% ipython --no-banner

In [1]: import numpy as np

In [2]: np.set_printoptions(precision=3, suppress=True, linewidth=120, sign=" ")

In [3]: arr = np.loadtxt("layer11.csv", delimiter=",")

In [4]: arr
Out[4]: 
array([[-0.166, -0.364, -0.133, -0.225, -0.308,  0.376,  0.124],
       [-0.364, -2.384,  0.582,  0.772, -0.578,  0.044,  0.488],
       [-0.133,  0.582,  0.279,  0.024,  0.618, -0.605,  0.634],
       [-0.225,  0.772,  0.024, -0.998, -0.316, -0.23 ,  0.008],
       [-0.308, -0.578,  0.618, -0.316,  0.103,  0.267, -0.961],
       [ 0.376,  0.044, -0.605, -0.23 ,  0.267, -0.88 , -0.004],
       [ 0.124,  0.488,  0.634,  0.008, -0.961, -0.004, -0.954]])

In [5]: Uu, sigma, vt = np.linalg.svd(arr)

In [6]: V = vt[:(sigma > 1e-8).sum()]

In [7]: rng = np.random.default_rng(505)

In [8]: vec = arr[1] + 2 * arr[3] + rng.integers(2) * np.eye(7)[1]

In [9]: vec
Out[9]: array([-0.813,  0.159,  0.631, -1.225, -1.21 , -0.417,  0.505])

In [10]: np.linalg.matrix_rank(np.vstack([arr, vec]))
Out[10]: np.int64(7)

In [11]: np.diag(V.T @ V)
Out[11]: array([ 0.347,  0.988,  0.858,  0.896,  0.993,  0.964,  0.954])

In [12]: np.round(np.linalg.eigvalsh(arr).min(), 3)
Out[12]: np.float64(-3.0)

In [13]: [round(float(np.linalg.det(arr[:i, :i])), 2) + 0 for i in range(1, 8)]
Out[13]: [-0.17, 0.26, 0.23, -0.14, -0.1, 0.28, 0.0]

In [14]: rank = np.linalg.matrix_rank(arr)

In [15]: rank
Out[15]: np.int64(6)

In [16]: ns = np.linalg.svd(arr)[2][rank:].T

In [17]: ns.shape
Out[17]: (7, 1)

In [18]: [int(np.linalg.matrix_rank(arr[:, :j + 1])) for j in range(7)]
Out[18]: [1, 2, 3, 4, 5, 6, 6]

In [19]: ns[:, 0] / ns[np.abs(ns[:, 0]).round(6).argmax(), 0]
Out[19]: array([ 1.   , -0.133,  0.467, -0.4  ,  0.1  ,  0.233,  0.267])

In [20]: M = np.array([[0.0, 0.0, 2.0, 1.0, -1.0, -3.0],
    ...:     [0.0, 0.0, -1.0, 0.0, 0.0, 1.0],
    ...:     [2.0, -1.0, 0.0, 0.0, 0.0, 0.0],
    ...:     [1.0, 0.0, 0.0, 0.0, 0.0, 0.0],
    ...:     [-1.0, 0.0, 0.0, 0.0, 0.0, 0.0],
    ...:     [-3.0, 1.0, 0.0, 0.0, 0.0, 0.0]])

In [21]: A2 = arr + rng.integers(-2, 3, (7, 6)) @ rng.integers(-2, 3, (6, 7))

In [22]: A2
Out[22]: 
array([[ -1.166,   0.636,   0.867,   0.775,   2.692,  -0.624,  -2.876],
       [  2.636,  -3.384,   0.582,  -5.228,   0.422,  -1.956,   5.488],
       [  1.867,  -4.418,  -4.721,  -2.976,  -2.382,  -5.605,   7.634],
       [  6.775,  -3.228,  -6.976, -10.998,  -0.316,   0.77 ,  12.008],
       [ -1.308,   1.422,   6.618,  -2.316,  -2.897,  -6.733,   1.039],
       [  2.376,   1.044,   6.395,  -7.23 ,  -3.733,  -0.88 ,   5.996],
       [  3.124,   6.488,  -2.366,   0.008,   3.039,  10.996,  -2.954]])

In [23]: np.round(np.linalg.svd(A2 - arr, compute_uv=False), 3) + 0
Out[23]: array([ 24.15 ,  17.229,  12.185,   4.86 ,   2.969,   0.206,   0.   ])

In [24]: np.trace(A2)
Out[24]: np.float64(-27.0)

In [25]: (A2 - A2.T) / 2
Out[25]: 
array([[ 0. , -1. , -0.5, -3. ,  2. , -1.5, -3. ],
       [ 1. ,  0. ,  2.5, -1. , -0.5, -1.5, -0.5],
       [ 0.5, -2.5,  0. ,  2. , -4.5, -6. ,  5. ],
       [ 3. ,  1. , -2. ,  0. ,  1. ,  4. ,  6. ],
       [-2. ,  0.5,  4.5, -1. ,  0. , -1.5, -1. ],
       [ 1.5,  1.5,  6. , -4. ,  1.5,  0. , -2.5],
       [ 3. ,  0.5, -5. , -6. ,  1. ,  2.5,  0. ]])

In [26]: np.allclose(A2, A2.T)
Out[26]: False

In [27]: round(float(np.abs(np.linalg.eigvals(A2)).max()), 3)
Out[27]: 19.666

In [28]: np.round(np.linalg.det(A2), 3)
Out[28]: np.float64(-15009.421)

In [29]: Uu, sigma, vt = np.linalg.svd(M)

In [30]: V = vt[:(sigma > 1e-8).sum()]

In [31]: vec = M[2] + 5 * M[0] + rng.integers(2) * np.eye(6)[3]

In [32]: vec
Out[32]: array([  2.,  -1.,  10.,   6.,  -5., -15.])

In [33]: np.allclose(V.T @ V @ vec, vec)
Out[33]: False

In [34]: np.diag(V.T @ V)
Out[34]: array([ 1. ,  1. ,  0.6,  0.4,  0.4,  0.6])

In [35]: np.round(V.T @ V, 3) + 0
Out[35]: 
array([[ 1. ,  0. ,  0. ,  0. ,  0. ,  0. ],
       [ 0. ,  1. ,  0. ,  0. ,  0. ,  0. ],
       [ 0. ,  0. ,  0.6, -0.2,  0.2, -0.4],
       [ 0. ,  0. , -0.2,  0.4, -0.4, -0.2],
       [ 0. ,  0. ,  0.2, -0.4,  0.4,  0.2],
       [ 0. ,  0. , -0.4, -0.2,  0.2,  0.6]])

In [36]: np.trace(M)
Out[36]: np.float64(0.0)

In [37]: (M + M.T) / 2
Out[37]: 
array([[ 0.,  0.,  2.,  1., -1., -3.],
       [ 0.,  0., -1.,  0.,  0.,  1.],
       [ 2., -1.,  0.,  0.,  0.,  0.],
       [ 1.,  0.,  0.,  0.,  0.,  0.],
       [-1.,  0.,  0.,  0.,  0.,  0.],
       [-3.,  1.,  0.,  0.,  0.,  0.]])

In [38]: np.allclose(M, M.T)
Out[38]: True

In [39]: M @ M
Out[39]: 
array([[15., -5.,  0.,  0.,  0.,  0.],
       [-5.,  2.,  0.,  0.,  0.,  0.],
       [ 0.,  0.,  5.,  2., -2., -7.],
       [ 0.,  0.,  2.,  1., -1., -3.],
       [ 0.,  0., -2., -1.,  1.,  3.],
       [ 0.,  0., -7., -3.,  3., 10.]])

In [40]: np.linalg.matrix_power(M, 2)
Out[40]: 
array([[15., -5.,  0.,  0.,  0.,  0.],
       [-5.,  2.,  0.,  0.,  0.,  0.],
       [ 0.,  0.,  5.,  2., -2., -7.],
       [ 0.,  0.,  2.,  1., -1., -3.],
       [ 0.,  0., -2., -1.,  1.,  3.],
       [ 0.,  0., -7., -3.,  3., 10.]])

In [41]: np.allclose(M @ M.T, M.T @ M)
Out[41]: True

In [42]: np.linalg.determinant(M)
---------------------------------------------------------------------------
AttributeError                            Traceback (most recent call last)
Cell In[42], line 1
----> 1 np.linalg.determinant(M)

AttributeError: module 'numpy.linalg' has no attribute 'determinant'

In [43]: feats = np.loadtxt("run0.csv", delimiter=",")

In [44]: feats
Out[44]: 
array([[-0.598,  0.266,  0.465, -0.126, -0.012, -0.06 , -0.203,  0.414, -0.048,  0.139,  0.287, -0.14 ],
       [ 0.   , -0.305,  0.541,  0.189,  0.161,  0.34 ,  0.413, -0.232,  0.4  ,  0.016,  0.223, -0.057],
       [ 0.082, -0.118, -0.245, -0.313,  0.513, -0.155, -0.29 ,  0.051,  0.458,  0.129,  0.391,  0.262],
       [-0.082,  0.003,  0.319, -0.112, -0.077, -0.099, -0.573, -0.42 ,  0.333, -0.201, -0.448, -0.082],
       [-0.217, -0.384, -0.296,  0.419, -0.056,  0.143, -0.233,  0.187,  0.207,  0.509, -0.198, -0.298],
       [-0.136, -0.464,  0.08 ,  0.456,  0.125, -0.31 , -0.252, -0.058, -0.351, -0.39 ,  0.272,  0.157],
       [ 0.571,  0.28 ,  0.367,  0.344,  0.36 , -0.012, -0.242,  0.189, -0.171,  0.279, -0.107,  0.005],
       [-0.272,  0.443, -0.131,  0.461, -0.097,  0.168, -0.024, -0.185,  0.185,  0.061,  0.023,  0.624],
       [-0.19 , -0.208,  0.194, -0.153,  0.121, -0.489,  0.298, -0.155, -0.161,  0.482, -0.337,  0.347],
       [-0.217,  0.149, -0.14 , -0.079,  0.382,  0.273, -0.098, -0.595, -0.423,  0.218,  0.154, -0.266],
       [-0.272, -0.014, -0.074, -0.007,  0.59 ,  0.256,  0.144,  0.311, -0.024, -0.367, -0.501,  0.064],
       [ 0.082, -0.346,  0.146, -0.307, -0.197,  0.568, -0.284,  0.114, -0.286,  0.127, -0.025,  0.451]])

In [45]: r0, v = feats[11], feats[10]

In [46]: round(r0 @ v, 3)
Out[46]: np.float64(-0.0)

In [47]: pr = (r0 @ v) / (r0 @ r0) * r0

In [48]: pr.round(3) + 0
Out[48]: array([ 0.,  0.,  0.,  0.,  0.,  0.,  0.,  0.,  0.,  0.,  0.,  0.])

In [49]: np.round((v - pr) @ r0, 3)
Out[49]: np.float64(-0.0)

In [50]: m1 = np.loadtxt("arr.csv", delimiter=",")

In [51]: m1
Out[51]: 
array([[ 2., -2.,  4., -4., -4.,  0., -4., -2.,  2., -4.,  0.,  4., -2.,  2.,  2.],
       [ 1., -1.,  2., -2., -2.,  0., -2., -1.,  1., -2.,  0.,  2., -1.,  1.,  1.],
       [ 2., -2.,  4., -4., -4.,  0., -4., -2.,  2., -4.,  0.,  4., -2.,  2.,  2.],
       [ 0.,  0.,  0.,  0.,  0.,  0.,  0.,  0.,  0.,  0.,  0.,  0.,  0.,  0.,  0.],
       [ 0.,  0.,  0.,  0.,  0.,  0.,  0.,  0.,  0.,  0.,  0.,  0.,  0.,  0.,  0.],
       [ 2., -2.,  4., -4., -4.,  0., -4., -2.,  2., -4.,  0.,  4., -2.,  2.,  2.],
       [ 1., -1.,  2., -2., -2.,  0., -2., -1.,  1., -2.,  0.,  2., -1.,  1.,  1.],
       [ 1., -1.,  2., -2., -2.,  0., -2., -1.,  1., -2.,  0.,  2., -1.,  1.,  1.],
       [ 1., -1.,  2., -2., -2.,  0., -2., -1.,  1., -2.,  0.,  2., -1.,  1.,  1.],
       [ 2., -2.,  4., -4., -4.,  0., -4., -2.,  2., -4.,  0.,  4., -2.,  2.,  2.]])

In [52]: Uu, sigma, vt = np.linalg.svd(m1)

In [53]: np.argmax(sigma[:-1] / (sigma[1:] + 1e-6)) + 1
Out[53]: np.int64(1)

In [54]: A2 = Uu[:, :1] @ np.diag(sigma[:1]) @ vt[:1]

In [55]: round(np.linalg.norm(m1 - A2) / np.linalg.norm(m1), 3)
Out[55]: np.float64(0.0)

In [56]: A2
Out[56]: 
array([[ 2., -2.,  4., -4., -4.,  0., -4., -2.,  2., -4.,  0.,  4., -2.,  2.,  2.],
       [ 1., -1.,  2., -2., -2.,  0., -2., -1.,  1., -2.,  0.,  2., -1.,  1.,  1.],
       [ 2., -2.,  4., -4., -4.,  0., -4., -2.,  2., -4.,  0.,  4., -2.,  2.,  2.],
       [ 0.,  0.,  0.,  0.,  0.,  0.,  0.,  0.,  0.,  0.,  0.,  0.,  0.,  0.,  0.],
       [ 0.,  0.,  0.,  0.,  0.,  0.,  0.,  0.,  0.,  0.,  0.,  0.,  0.,  0.,  0.],
       [ 2., -2.,  4., -4., -4.,  0., -4., -2.,  2., -4.,  0.,  4., -2.,  2.,  2.],
       [ 1., -1.,  2., -2., -2.,  0., -2., -1.,  1., -2.,  0.,  2., -1.,  1.,  1.],
       [ 1., -1.,  2., -2., -2.,  0., -2., -1.,  1., -2.,  0.,  2., -1.,  1.,  1.],
       [ 1., -1.,  2., -2., -2.,  0., -2., -1.,  1., -2.,  0.,  2., -1.,  1.,  1.],
       [ 2., -2.,  4., -4., -4.,  0., -4., -2.,  2., -4.,  0.,  4., -2.,  2.,  2.]])

In [57]: np.linalg.matrix_rank(m1, rtol=0.05)
Out[57]: np.int64(1)
